$ ipython --no-banner

In [1]: import numpy as np

In [2]: import numpy.linalg as la

In [3]: np.set_printoptions(precision=2, suppress=True, linewidth=120, legacy="1.25")

In [4]: arr = np.load("block13.npy")

In [5]: arr
Out[5]: 
array([[-0.97,  0.21, -0.59, -0.26,  0.1 ,  0.73, -0.5 ,  0.24],
       [-0.98, -0.83, -0.04,  0.25,  1.15, -1.88, -0.26, -0.54],
       [-0.33, -1.05, -1.29,  0.31,  0.68,  0.15,  1.  , -1.38]])

In [6]: x0 = np.array([-3, 1, 3, 2, -2, 2, 0, -1])

In [7]: print(np.einsum("ij,j->i", arr, x0))
[ 1.85 -3.03 -2.99]

In [8]: print(arr @ np.eye(8)[0])
[-0.97 -0.98 -0.33]

In [9]: arr @ (2 * x0)
Out[9]: array([ 3.7 , -6.06, -5.98])

In [10]: print(np.sign((arr @ x0).round(6)))
[ 1. -1. -1.]

In [11]: rng = np.random.default_rng(894)

In [12]: other = arr + rng.integers(-2, 3, (3, 2)) @ rng.integers(-2, 3, (2, 8))

In [13]: other
Out[13]: 
array([[-4.97,  0.21,  1.41,  1.74, -3.9 , -3.27,  3.5 ,  0.24],
       [-0.98, -0.83, -0.04,  0.25,  1.15, -1.88, -0.26, -0.54],
       [ 2.67, -1.05, -2.29, -3.69,  4.68,  6.15, -3.  ,  0.62]])

In [14]: print(la.svd(other - arr, compute_uv=False))
[12.81  2.43  0.  ]

In [15]: la.matrix_rank(other - arr, tol=1e-8)
Out[15]: 2

In [16]: np.abs(other - arr).sum(axis=1)
Out[16]: array([20.,  0., 24.])

In [17]: other = np.array([[0.7], [0.4]])

In [18]: W2 = np.array([[0.8, -0.4, -0.9, 2.6, -0.8, -0.5, -1.1]])

In [19]: M = other @ W2

In [20]: print(M)
[[ 0.56 -0.28 -0.63  1.82 -0.56 -0.35 -0.77]
 [ 0.32 -0.16 -0.36  1.04 -0.32 -0.2  -0.44]]

In [21]: np.allclose(M[:-1].T @ la.lstsq(M[:-1].T, M[-1])[0], M[-1])
Out[21]: True

In [22]: print(np.unique(M.round(6), axis=0).shape)
(2, 7)

In [23]: try:
    ...:     la.inv(M)
    ...: except la.LinAlgError as e:
    ...:     print(e)
    ...: 
Last 2 dimensions of the array must be square

In [24]: la.cond(M) > 100
Out[24]: True

In [25]: print(round(float(la.norm(M, 2) / la.norm(M)), 2))
1.0

In [26]: np.argsort(-la.norm(M, axis=0).round(6), kind="stable")[:3]
Out[26]: array([3, 6, 2])

In [27]: Uu, sv, Vh = la.svd(M)

In [28]: sv.round(2) + 0
Out[28]: array([2.61, 0.  ])

In [29]: other = Uu[:, :1] @ np.diag(sv[:1]) @ Vh[:1]

In [30]: la.matrix_rank(M, rtol=0.05)
Out[30]: 1

In [31]: la.matrix_rank(other)
Out[31]: 1

In [32]: E = np.load("case12.npy")

In [33]: print(E)
[[ 0.   0.  -0.3 -0.3  0.6  1.   1.1]
 [-0.9 -0.7 -0.5  0.1  0.7  1.2 -2.4]
 [-0.2  0.8 -1.6  2.  -0.1  1.  -1.9]
 [ 1.3 -1.5 -0.4 -0.2  0.9  0.   1.8]
 [ 1.6 -0.5  3.  -0.2  1.2  0.  -0.6]
 [-0.4 -0.2 -1.   0.6  0.   0.6  0.5]
 [-1.4  1.4  2.4  0.4  0.9  0.  -1. ]
 [ 1.1 -1.2  0.2 -1.2 -0.5 -1.2 -0.7]]

In [34]: x0 = np.array([1, 1, 1, 0, 0, 1, 1])

In [35]: y = E @ x0

In [36]: y
Out[36]: array([ 1.8, -3.3, -1.9,  1.2,  3.5, -0.5,  1.4, -1.8])

In [37]: np.round(la.lstsq(E, y)[0], 2) + 0
Out[37]: array([1., 1., 1., 0., 0., 1., 1.])

In [38]: try:
    ...:     la.solve(E, y)
    ...: except la.LinAlgError as e:
    ...:     print(e)
    ...: 
Last 2 dimensions of the array must be square

In [39]: y = y + 0.1 * rng.normal(size=8)

In [40]: y
Out[40]: array([ 1.76, -3.2 , -1.92,  1.21,  3.49, -0.48,  1.16, -1.75])

In [41]: beta, *_ = la.lstsq(E, y)

In [42]: beta.round()
Out[42]: array([ 1.,  1.,  1.,  0., -0.,  1.,  1.])

In [43]: print(beta)
[ 1.    0.87  1.05  0.02 -0.19  1.12  1.  ]
